$ python -q
>>> import numpy as np
>>> from numpy import linalg as LA
>>> np.set_printoptions(precision=1, suppress=True, linewidth=200)
>>> def rd(a):
...     return np.round(a, 1) + 0
... 
>>> W0 = np.loadtxt("out7.csv", delimiter=",")
>>> W0
array([[0., 0., 1., 1., 1., 0.],
       [0., 0., 0., 0., 0., 1.],
       [1., 0., 0., 1., 0., 0.],
       [1., 0., 1., 0., 1., 0.],
       [1., 0., 0., 1., 0., 0.],
       [0., 1., 0., 0., 0., 0.]])
>>> W0.sum(axis=0)
array([3., 1., 2., 3., 2., 1.])
>>> np.argwhere(np.triu(W0))
array([[0, 2],
       [0, 3],
       [0, 4],
       [1, 5],
       [2, 3],
       [3, 4]])
>>> W0 @ W0
array([[3., 0., 1., 2., 1., 0.],
       [0., 1., 0., 0., 0., 0.],
       [1., 0., 2., 1., 2., 0.],
       [2., 0., 1., 3., 1., 0.],
       [1., 0., 2., 1., 2., 0.],
       [0., 0., 0., 0., 0., 1.]])
>>> Lm = np.diag(W0.sum(axis=1)) - W0
>>> (LA.eigvalsh(Lm) < 1e-8).sum()
np.int64(2)
>>> rd(np.sort(LA.eigvals(W0).real))
array([-1.6, -1. , -1. ,  0. ,  1. ,  2.6])
>>> vals, evecs = LA.eigh(W0)
>>> rd(LA.svd(W0, compute_uv=False))
array([2.6, 1.6, 1. , 1. , 1. , 0. ])
>>> np.unique(vals.round(6) + 0, return_counts=True)[1]
array([1, 2, 1, 1, 1])
>>> rd(LA.eigvalsh(W0 + -2 * np.eye(6)))
array([-3.6, -3. , -3. , -2. , -1. ,  0.6])
>>> (vals > 1e-8).sum(), (vals < -1e-8).sum()
(np.int64(2), np.int64(3))
>>> rd(np.abs(evecs[:, -1]))
array([0.6, 0. , 0.4, 0.6, 0.4, 0. ])
>>> rd(vals)
array([-1.6, -1. , -1. ,  0. ,  1. ,  2.6])
>>> np.abs(evecs[:, -1]).round(6).argmax()
np.int64(0)
>>> vals, evecs = LA.eigh(W0)
>>> vec = np.array([-2, 2, 1, -1, -1, 0])
>>> rd(vec @ W0 @ vec / (vec @ vec)), rd(vals[0]), rd(vals[-1])
(np.float64(0.4), np.float64(-1.6), np.float64(2.6))
>>> rd(evecs * np.maximum(vals, 0) @ evecs.T)
array([[0.8, 0. , 0.6, 0.8, 0.6, 0. ],
       [0. , 0.5, 0. , 0. , 0. , 0.5],
       [0.6, 0. , 0.5, 0.6, 0.5, 0. ],
       [0.8, 0. , 0.6, 0.8, 0.6, 0. ],
       [0.6, 0. , 0.5, 0.6, 0.5, 0. ],
       [0. , 0.5, 0. , 0. , 0. , 0.5]])
>>> E = np.load("sample7.npy")
>>> rd(E)
array([[ 2.3, -0.4, -0.2, -0.7, -0.9,  0. ],
       [-0.4,  1.2,  0.1, -0.1,  0.2,  0.3],
       [-0.2,  0.1,  0.8, -0.5, -0.1, -0.1],
       [-0.7, -0.1, -0.5,  1.4, -0.2, -0.4],
       [-0.9,  0.2, -0.1, -0.2,  1. ,  0.5],
       [ 0. ,  0.3, -0.1, -0.4,  0.5,  0.4]])
>>> rk = LA.matrix_rank(E)
>>> rk
np.int64(4)
>>> N = LA.svd(E)[2][rk:].T
>>> rd(E @ N)
array([[0., 0.],
       [0., 0.],
       [0., 0.],
       [0., 0.],
       [0., 0.],
       [0., 0.]])
>>> rd(N @ N.T)
array([[ 0.2,  0. ,  0.2,  0.2,  0.2, -0.1],
       [ 0. ,  0. ,  0. ,  0. ,  0.1, -0.1],
       [ 0.2,  0. ,  0.3,  0.3,  0.2,  0.2],
       [ 0.2,  0. ,  0.3,  0.3,  0.2,  0.2],
       [ 0.2,  0.1,  0.2,  0.2,  0.4, -0.3],
       [-0.1, -0.1,  0.2,  0.2, -0.3,  0.7]])
>>> N.shape
(6, 2)
>>> rng = np.random.default_rng(4245)
>>> z = rng.permutation(6)
>>> z
array([3, 1, 0, 2, 5, 4])
>>> B = E[z][:, z]
>>> rd(np.sort(np.abs(LA.eigvals(B))))
array([0., 0., 1., 1., 2., 3.])
>>> rd(B)
array([[ 1.4, -0.1, -0.7, -0.5, -0.4, -0.2],
       [-0.1,  1.2, -0.4,  0.1,  0.3,  0.2],
       [-0.7, -0.4,  2.3, -0.2,  0. , -0.9],
       [-0.5,  0.1, -0.2,  0.8, -0.1, -0.1],
       [-0.4,  0.3,  0. , -0.1,  0.4,  0.5],
       [-0.2,  0.2, -0.9, -0.1,  0.5,  1. ]])
>>> np.allclose(B, E)
False
>>> rd(np.diag(B))
array([1.4, 1.2, 2.3, 0.8, 0.4, 1. ])
>>> rd(LA.det(B)), rd(LA.det(E[z]))
(np.float64(0.0), np.float64(0.0))
>>> rd(np.trace(B))
np.float64(7.0)
>>> vals, evecs = LA.eigh(E)
>>> vec = np.array([3, 1, 1, 3, 3, 0])
>>> rd(LA.eigvalsh(E[1:, 1:]))
array([0. , 0.4, 1. , 1.3, 2. ])
>>> rd(vec @ E @ vec / (vec @ vec)), rd(vals[0]), rd(vals[-1])
(np.float64(0.1), np.float64(0.0), np.float64(3.0))
>>> (np.sign(evecs[:, -1].round(6)) == np.sign(evecs[0, -1].round(6))).astype(int)
array([1, 0, 1, 0, 0, 0])
>>> feats = np.loadtxt("mat.csv", delimiter=",")
>>> feats
array([[ 0.9, -0.5],
       [ 2.4,  1. ],
       [-0.3, -0.3],
       [-1.1,  0.4],
       [ 0.9, -1.6]])
>>> vec = np.array([1, 0])
>>> rhs = feats @ vec
>>> coef, lr = np.zeros(2), 1 / LA.norm(feats, 2) ** 2
>>> for i in range(8):
...     coef -= lr * feats.T @ (feats @ coef - rhs)
...     if i % 2 == 0: print(i, round(LA.norm(feats @ coef - rhs), 1))
... 
0 0.0
2 0.0
4 0.0
6 0.0
>>> rd(coef)
array([1., 0.])
>>> rd(LA.cond(feats))
np.float64(1.5)
>>> X = np.load("run13.npy")
>>> rd(X)
array([[-4.4, -2.2, -0.4, -0.8],
       [ 1.7, -4. ,  2.3,  0.8],
       [ 0.3, -1.2, -3.5,  3.4],
       [-1.7,  1.6,  2.7,  3.5]])
>>> w1 = np.array([[4, 6, 0, 0, 5, 5],
...     [2, 9, 3, 0, 2, 2],
...     [1, 9, 0, 9, 6, 5],
...     [0, 6, 1, 3, 8, 8]])
>>> coef = np.array([0, 2, 0, 2, 1, 2])
>>> act = np.maximum(X @ w1 + coef, 0)
>>> LA.matrix_rank(act)
np.int64(3)
>>> W2 = np.array([[-3, -3, 0],
...     [3, 0, 0],
...     [1, 1, -3],
...     [3, 3, 3],
...     [0, 0, -1],
...     [-3, -3, 1]])
>>> w1 @ W2
array([[ -9, -27,   0],
       [ 18,  -9,  -9],
       [ 36,   9,  26],
       [  4, -14,   6]])
>>> rd(act @ W2)
array([[  0. ,   0. ,   0. ],
       [ 17.6,  11.9,  75.3],
       [-33. , -33. ,   4.5],
       [161. ,   4.1,  84.3]])
>>> vec = np.array([5, -4, 3, -6])
>>> rhs = X @ vec
>>> rd(rhs)
array([ -9.7,  26.3, -24.7, -27.5])
>>> rd(LA.solve(X, -3 * rhs))
array([-15.,  12.,  -9.,  18.])
>>> rd(LA.solve(X, rhs + X[:, 3]))
array([ 5., -4.,  3., -5.])
>>> rd(LA.eigvals(X).sum().real)
np.float64(-8.4)
>>> rd(np.einsum("ij,ji->", X, X))
np.float64(70.5)
>>> rd(LA.det(X.T))
np.float64(-625.0)
>>> rd(np.kron(np.eye(2, dtype=int), X))
array([[-4.4, -2.2, -0.4, -0.8,  0. ,  0. ,  0. ,  0. ],
       [ 1.7, -4. ,  2.3,  0.8,  0. ,  0. ,  0. ,  0. ],
       [ 0.3, -1.2, -3.5,  3.4,  0. ,  0. ,  0. ,  0. ],
       [-1.7,  1.6,  2.7,  3.5,  0. ,  0. ,  0. ,  0. ],
       [ 0. ,  0. ,  0. ,  0. , -4.4, -2.2, -0.4, -0.8],
       [ 0. ,  0. ,  0. ,  0. ,  1.7, -4. ,  2.3,  0.8],
       [ 0. ,  0. ,  0. ,  0. ,  0.3, -1.2, -3.5,  3.4],
       [ 0. ,  0. ,  0. ,  0. , -1.7,  1.6,  2.7,  3.5]])
>>> q, r_ = LA.qr(feats)
>>> rd(r_)
array([[-2.9, -0.1],
       [ 0. , -2. ]])
>>> np.allclose(r_.T @ r_, feats.T @ feats)
True
>>> rd(q)
array([[-0.3,  0.3],
       [-0.8, -0.5],
       [ 0.1,  0.1],
       [ 0.4, -0.2],
       [-0.3,  0.8]])
>>> q.shape, r_.shape
((5, 2), (2, 2))
>>> A = np.array([[-0.1, 0.5, 0.6, -0.6, 0.3, -0.8],
...     [-0.4, -0.9, -0.6, -0.6, -1.1, 0.7],
...     [1.5, -0.1, 0.4, 0.1, -1.3, 0.1],
...     [0.3, -1.6, 0.2, -0.9, 0.2, 0.9],
...     [-1.0, -0.4, -0.5, -0.6, 0.3, -1.5],
...     [0.2, 0.0, -2.5, 0.7, 0.1, 1.9]])
>>> A[:, 0] *= 5
>>> A
array([[-0.5,  0.5,  0.6, -0.6,  0.3, -0.8],
       [-2. , -0.9, -0.6, -0.6, -1.1,  0.7],
       [ 7.5, -0.1,  0.4,  0.1, -1.3,  0.1],
       [ 1.5, -1.6,  0.2, -0.9,  0.2,  0.9],
       [-5. , -0.4, -0.5, -0.6,  0.3, -1.5],
       [ 1. ,  0. , -2.5,  0.7,  0.1,  1.9]])
>>> B = np.c_[feats[:, :1] @ np.array([[-3]]), np.array([1, 2, -2, 0, 3])]
>>> rd(B)
array([[-2.7,  1. ],
       [-7.2,  2. ],
       [ 0.9, -2. ],
       [ 3.3,  0. ],
       [-2.7,  3. ]])
>>> rd(LA.norm(LA.qr(feats)[0].T @ B, axis=0) ** 2 / ((B ** 2).sum(axis=0) + 1e-12))
array([1. , 0.6])
>>> LA.matrix_rank(np.c_[feats, B])
np.int64(3)
>>> rd(LA.lstsq(feats, B[:, 0])[0])
array([-3.,  0.])
>>> LA.matrix_rank(B)
np.int64(2)
>>> data = np.loadtxt("w.csv", delimiter=",")
>>> data
array([[ 6.,  0.,  0.,  5.],
       [ 0.,  0.,  0.,  0.],
       [ 0.,  0.,  0.,  0.],
       [18.,  0.,  0., 13.],
       [24.,  0.,  0., 17.],
       [ 0.,  6., 13.,  0.],
       [ 0.,  1.,  3.,  0.],
       [ 0.,  6., 13.,  0.],
       [12.,  0.,  0.,  9.],
       [ 0.,  6., 13.,  0.],
       [21.,  0.,  0., 15.],
       [ 0.,  2.,  5.,  0.],
       [ 6.,  0.,  0.,  5.],
       [ 0.,  0.,  0.,  0.],
       [ 0.,  2.,  5.,  0.],
       [18.,  0.,  0., 13.],
       [ 0.,  0.,  1.,  0.],
       [ 0.,  1.,  3.,  0.],
       [ 0.,  0.,  0.,  0.],
       [ 0.,  0.,  0.,  1.],
       [ 0.,  7., 15.,  0.],
       [12.,  0.,  0.,  9.],
       [ 0.,  3.,  7.,  0.],
       [18.,  0.,  0., 13.],
       [ 0.,  0.,  1.,  0.],
       [ 0.,  3.,  7.,  0.],
       [ 0.,  3.,  7.,  0.],
       [24.,  0.,  0., 17.],
       [ 0.,  1.,  3.,  0.],
       [ 9.,  0.,  0.,  7.],
       [ 0.,  0.,  0.,  0.]])
>>> P = data @ LA.solve(data.T @ data, data.T)
>>> rd(np.trace(P))
np.float64(4.0)
>>> rd(P @ data[:, 0])
array([ 6.,  0.,  0., 18., 24.,  0.,  0.,  0., 12.,  0., 21.,  0.,  6.,  0.,  0., 18.,  0.,  0.,  0.,  0.,  0., 12.,  0., 18.,  0.,  0.,  0., 24.,  0.,  9.,  0.])
>>> dist = LA.norm(data[:, None] - data[None], axis=-1)
>>> dist.mean(axis=1).argmax()
np.int64(4)
>>> np.unravel_index(dist.round(6).argmax(), dist.shape)
(np.int64(4), np.int64(20))
>>> rd(dist[:5, :5])
array([[ 0. ,  7.8,  7.8, 14.4, 21.6],
       [ 7.8,  0. ,  0. , 22.2, 29.4],
       [ 7.8,  0. ,  0. , 22.2, 29.4],
       [14.4, 22.2, 22.2,  0. ,  7.2],
       [21.6, 29.4, 29.4,  7.2,  0. ]])
>>> K = np.load("m.npy")
>>> K
array([[ 0,  3,  0],
       [ 0,  8,  0],
       [ 0,  0,  2],
       [ 0, 14,  0],
       [ 0,  7,  0],
       [ 0,  9,  0],
       [ 0, 14,  0],
       [19,  0, 36],
       [ 0,  0, 28],
       [ 0, 16,  0]])
>>> q, evecs = LA.qr(K[:, :2])[0], LA.qr(K[:, 2:])[0]
>>> sigma = LA.svd(q.T @ evecs, compute_uv=False)
>>> (sigma > 0.9).sum()
np.int64(0)
>>> rd(sigma)
array([0.8])
>>> rd(LA.norm(K))
np.float64(57.4)
>>> np.abs(K).max()
np.int64(36)
>>> np.diff(K, axis=0)
array([[  0,   5,   0],
       [  0,  -8,   2],
       [  0,  14,  -2],
       [  0,  -7,   0],
       [  0,   2,   0],
       [  0,   5,   0],
       [ 19, -14,  36],
       [-19,   0,  -8],
       [  0,  16, -28]])
>>> LA.matrix_rank(K)
np.int64(3)
>>> np.count_nonzero(K)
np.int64(11)
>>> rd(LA.svd(K, compute_uv=False))
array([48.2, 29.2, 11.1])
>>> M = np.loadtxt("arr.csv", delimiter=",")
>>> M
array([[-0.1, -0.1,  0.2,  0. ,  0.4],
       [-1. ,  0.1, -1.3, -0.7, -2.6],
       [ 0.5,  0.2,  0.5,  0.6,  0.8],
       [ 0.2,  0.1, -0.1,  0. , -0.4],
       [ 0.3,  0.5,  1. ,  0.7,  0.9],
       [-1.8,  0.1, -3.1, -1.6, -4.9],
       [-0.9, -0.7, -1.6, -0.5, -2. ],
       [-2.4,  0.1, -5.4, -2.7, -7.8],
       [-1.3, -0.4, -1.7, -1.1, -3.9],
       [-1.2,  0.1, -1.9, -1. , -3.2],
       [ 0.2, -0.2, -0.5, -0.2,  0.1],
       [ 0. ,  0.2,  0.3, -0.1,  0.3]])
>>> W2 = M[[8, 7]].astype(float)
>>> for _ in range(5):
...     z = LA.norm(M[:, None] - W2, axis=-1).argmin(axis=1)
...     W2 = np.array([M[z == j].mean(axis=0) for j in range(2)])
... 
>>> z
array([0, 0, 0, 0, 0, 1, 0, 1, 0, 0, 0, 0])
>>> np.abs(W2[1] - W2[0]).argmax()
np.int64(4)
>>> np.bincount(z)
array([10,  2])
